% python3 -q
>>> import numpy as np
>>> np.set_printoptions(precision=3, suppress=True, linewidth=200)
>>> data = np.loadtxt("block3.csv", delimiter=",")
>>> print(data)
[[ 0.059 -0.235]
 [-0.235  0.941]]
>>> # row 1 dominates
>>> rng = np.random.default_rng(685)
>>> labels = rng.permutation(2)
>>> print(labels)
[0 1]
>>> out = data[labels][:, labels]
>>> print(np.diag(out))
[0.059 0.941]
>>> print(out)
[[ 0.059 -0.235]
 [-0.235  0.941]]
>>> print(np.sort(np.abs(np.linalg.eigvals(out))))
[0. 1.]
>>> print(round(np.trace(out), 3))
1.0
>>> P = np.triu(np.array([[-2, -1], [3, 0]]), 1) + np.eye(2)
>>> out = P @ data @ np.linalg.inv(P)
>>> print(P @ data - data @ P)
[[ 0.235 -0.882]
 [ 0.    -0.235]]
>>> print(round(float(np.linalg.det(out)), 3))
-0.0
>>> left, s, VT = np.linalg.svd(data)
>>> evecs = VT[:(s > 1e-8).sum()]
>>> x0 = data[0] + 3 * data[1] + rng.integers(2) * np.eye(2)[0]
>>> print(x0)
[0.353 2.588]
>>> print(np.diag(evecs.T @ evecs))
[0.059 0.941]
>>> print(np.linalg.matrix_rank(np.vstack([data, x0])))
2
>>> print(np.allclose(evecs.T @ evecs @ x0, x0))
False
>>> print(round(float(np.linalg.norm(x0 - evecs.T @ evecs @ x0)), 3))
0.97
>>> print(round(float(np.linalg.norm(data, 2) / np.linalg.norm(data)), 3))
1.0
>>> print(np.linalg.matrix_rank(data, rtol=0.1))
1
>>> O, _ = np.linalg.qr(np.array([[-2.2, 0.7, 0.0, 0.2, 0.8],
...     [0.4, 1.1, -2.4, 0.3, -0.5],
...     [-0.1, 0.8, 1.8, 0.1, -1.7],
...     [0.4, -0.4, -0.7, -0.1, -1.1],
...     [0.7, 0.4, 0.0, -0.9, -0.5]]))
>>> evals = np.array([3, 1, 3, 5, 5])
>>> W0 = O @ np.diag(evals) @ O.T
>>> print(W0)
[[ 3.115 -0.406 -0.236  0.39   0.337]
 [-0.406  1.998 -0.606  0.258 -0.938]
 [-0.236 -0.606  2.924  0.807 -0.866]
 [ 0.39   0.258  0.807  4.638  0.258]
 [ 0.337 -0.938 -0.866  0.258  4.325]]
>>> print(np.allclose(W0, W0.T))
True
>>> print(round(float(np.abs(np.linalg.eigvals(W0)).max()), 3))
5.0
>>> print(np.allclose(W0 @ W0.T, W0.T @ W0))
True
>>> W0.inv()
Traceback (most recent call last):
  File "<python-input-34>", line 1, in <module>
    W0.inv()
    ^^^^^^
AttributeError: 'numpy.ndarray' object has no attribute 'inv'
>>> x0 = np.ones(5)
>>> for _ in range(3):
...     x0 = W0 @ x0
...     x0 /= np.linalg.norm(x0)
...     print(round(x0 @ W0 @ x0, 3))
... 
4.814
4.98
4.995
>>> print(x0)
[ 0.294 -0.107  0.18   0.86   0.362]
>>> print(round(np.linalg.eigvalsh(W0)[-1], 3))
5.0
>>> labels = rng.permutation(5)
>>> print(labels)
[0 1 4 2 3]
>>> out = W0[labels][:, labels]
>>> print(np.sort(np.abs(np.linalg.eigvals(out))))
[1. 3. 3. 5. 5.]
>>> L = np.linalg.cholesky(W0)
>>> print(np.prod(np.diag(L)) ** 2, round(np.linalg.det(W0), 3))
225.0 225.0
>>> print(np.linalg.eigvalsh(W0).min() > 0)
True
>>> t3 = np.stack([W0, -3 * W0, W0[::-1]])
>>> print(np.einsum("bij,cij->bc", t3, t3))
[[  69.    -207.      18.406]
 [-207.     621.     -55.218]
 [  18.406  -55.218   69.   ]]
>>> print(t3.shape)
(3, 5, 5)
>>> print(np.linalg.norm(t3, axis=(1, 2)))
[ 8.307 24.92   8.307]
>>> print(np.linalg.matrix_rank(t3))
[5 5 5]
>>> print(np.linalg.matrix_rank(t3.reshape(3, -1)))
2
